$ python -q
>>> import numpy as np
>>> np.set_printoptions(precision=1, suppress=True, linewidth=140)
>>> def rd(a):
...     return np.round(a, 1) + 0
... 
>>> K = np.array([[2.7, -1.1, -0.6, -0.6],
...     [-0.8, -0.2, 0.0, 0.4],
...     [1.1, -0.4, -0.8, 0.2]])
>>> rng = np.random.default_rng(9412)
>>> K[0] = K[1] + 0.1 * rng.normal(size=4)
>>> rd(K)
array([[-0.8, -0.1,  0.1,  0.5],
       [-0.8, -0.2,  0. ,  0.4],
       [ 1.1, -0.4, -0.8,  0.2]])
>>> W1 = np.array([[-4, 2, -2, 1], [-3, 3, 2, 5], [0, -3, 3, -2], [0, -1, -1, -3]])
>>> b = np.array([0, 0, 0, 0])
>>> act = np.maximum(K @ W1 + b, 0)
>>> (act > 0).astype(int)
array([[1, 0, 1, 0],
       [1, 0, 1, 0],
       [0, 1, 0, 1]])
>>> np.linalg.matrix_rank(act)
np.int64(3)
>>> print(rd((act > 0).mean(axis=0)))
[0.7 0.3 0.7 0.3]
>>> rd(act)
array([[3.3, 0. , 1.1, 0. ],
       [3.8, 0. , 0.8, 0. ],
       [0. , 3.2, 0. , 0.1]])
>>> C = np.array([[-2, 2, 0], [1, 1, -2], [2, 1, -1], [3, -3, 2]])
>>> W1 @ C
array([[  9, -11,   0],
       [ 28, -16,   2],
       [ -3,   6,  -1],
       [-12,   7,  -3]])
>>> rd(np.linalg.norm(act[0], 1)), rd(np.linalg.norm(act[0], np.inf))
(np.float64(4.5), np.float64(3.3))
>>> rd(np.linalg.norm(act, 2))
np.float64(5.2)
>>> rd(np.linalg.norm(act[0] - act[1]))
np.float64(0.6)
>>> print(rd(np.linalg.norm(act, axis=0)))
[5.  3.2 1.4 0.1]
>>> rd(act[0] @ act[1])
np.float64(13.5)
>>> np.linalg.norm(act, axis=1).argmax()
np.int64(1)
>>> rd(np.linalg.norm(act, axis=1))
array([3.5, 3.9, 3.2])
>>> M2 = np.array([[2, 2], [2, -2], [-1, 0], [-1, -3]])
>>> np.linalg.matrix_rank(np.vstack([K, M2.T]))
np.int64(4)
>>> rd(np.einsum("ik,kj->ij", K, M2))
array([[-2.3, -2.9],
       [-2.4, -2.4],
       [ 2. ,  2.4]])
>>> M2 @ K
Traceback (most recent call last):
  File "<python-input-26>", line 1, in <module>
    M2 @ K
    ~~~^~~
ValueError: matmul: Input operand 1 has a mismatch in its core dimension 0, with gufunc signature (n?,k),(k,m?)->(n?,m?) (size 3 is different from 2)
>>> rd(K @ M2)
array([[-2.3, -2.9],
       [-2.4, -2.4],
       [ 2. ,  2.4]])
>>> rd(np.einsum("ij->j", K))
array([-0.5, -0.7, -0.7,  1.1])
